>>> import numpy as np
>>> import numpy.linalg as la
>>> np.set_printoptions(precision=2, suppress=True, linewidth=100)
>>> mat, _ = la.qr(np.array([[1.5, 1.6, -1.0, 0.7, 0.8, 0.8, 0.8, -0.2, -0.9],
...     [0.3, 1.6, -0.1, -1.0, -1.3, 1.0, -1.1, 0.2, -1.3],
...     [-0.9, -1.2, -0.9, 0.0, 2.2, 0.4, 0.6, -0.9, -1.2],
...     [-0.4, -0.2, 0.6, 1.1, 0.7, -0.8, -1.0, -0.1, 0.6],
...     [0.2, -1.4, -0.1, 0.5, 0.6, 1.0, 0.4, 0.7, 1.8],
...     [1.6, -0.5, -0.1, 1.4, -0.7, 0.4, -0.4, 1.0, -0.7],
...     [0.2, 0.9, -0.7, 0.0, 1.7, 0.5, 0.5, 1.5, -1.1],
...     [-0.3, -1.8, -1.4, -0.6, -0.8, 0.1, -0.6, -1.0, -0.3],
...     [-0.8, -2.1, 1.7, -1.7, 0.2, 1.2, 0.3, 0.4, -1.3]]))
>>> mat.round(2) + 0
array([[-0.58, -0.11, -0.19,  0.12, -0.41,  0.08,  0.02, -0.56, -0.33],
       [-0.12, -0.38,  0.02,  0.47,  0.2 , -0.69, -0.3 , -0.05,  0.13],
       [ 0.35,  0.13, -0.47, -0.17, -0.42, -0.26,  0.  , -0.31,  0.53],
       [ 0.15, -0.03,  0.18, -0.61,  0.01, -0.2 , -0.61, -0.21, -0.33],
       [-0.08,  0.43, -0.04, -0.11, -0.16, -0.61,  0.39,  0.27, -0.41],
       [-0.62,  0.5 ,  0.14, -0.14,  0.08, -0.03, -0.29,  0.11,  0.48],
       [-0.08, -0.21, -0.23,  0.07, -0.54,  0.11, -0.38,  0.66, -0.07],
       [ 0.12,  0.43, -0.6 ,  0.3 ,  0.37,  0.13, -0.34, -0.04, -0.29],
       [ 0.31,  0.4 ,  0.53,  0.48, -0.39,  0.06, -0.22, -0.16, -0.05]])
>>> vec = np.array([2, 0, 1, 1, 1, 0, 3, 0, 0])
>>> y = mat @ vec
>>> coef, lr = np.zeros(9), 1 / la.norm(mat, 2) ** 2
>>> for i in range(250):
...     coef -= lr * mat.T @ (mat @ coef - y)
...     if i % 50 == 0: print(i, round(la.norm(mat @ coef - y), 2))
... 
0 0.0
50 0.0
100 0.0
150 0.0
200 0.0
>>> coef.round(2) + 0
array([2., 0., 1., 1., 1., 0., 3., 0., 0.])
>>> u = np.array([9, -8, -8, 5, 4, -2, -4, -3, -3])
>>> out = mat + np.outer(u, np.eye(9)[6])
>>> la.matrix_rank(la.inv(out) - la.inv(mat), tol=1e-8)
np.int64(1)
>>> la.matrix_rank(out - mat)
np.int64(1)
>>> F = np.load("layer17.npy")
>>> F
array([[ 9,  0,  0,  0,  0,  0,  0,  0,  0,  0,  0],
       [ 0, -3,  0,  0,  0,  0,  0,  0,  0,  0,  0],
       [ 0,  0,  0,  0,  0,  0,  0,  0,  0,  0,  0],
       [ 0,  0,  0,  8,  0,  0,  0,  0,  0,  0,  0],
       [ 0,  0,  0,  0, -1,  0,  0,  0,  0,  0,  0],
       [ 0,  0,  0,  0,  0, -7,  0,  0,  0,  0,  0],
       [ 0,  0,  0,  0,  0,  0, -2,  0,  0,  0,  0],
       [ 0,  0,  0,  0,  0,  0,  0, -5,  0,  0,  0],
       [ 0,  0,  0,  0,  0,  0,  0,  0,  1,  0,  0],
       [ 0,  0,  0,  0,  0,  0,  0,  0,  0, -9,  0],
       [ 0,  0,  0,  0,  0,  0,  0,  0,  0,  0, -2]])
>>> rng = np.random.default_rng(5740)
>>> lab = rng.permutation(11)
>>> lab
array([ 4,  8,  9,  6,  1,  3,  7, 10,  2,  5,  0])
>>> out = F[lab][:, lab]
>>> np.sort(np.abs(la.eigvals(out)))
array([0., 1., 1., 2., 2., 3., 5., 7., 8., 9., 9.])
>>> np.diag(out)
array([-1,  1, -9, -2, -3,  8, -5, -2,  0, -7,  9])
>>> np.allclose(out, F)
False
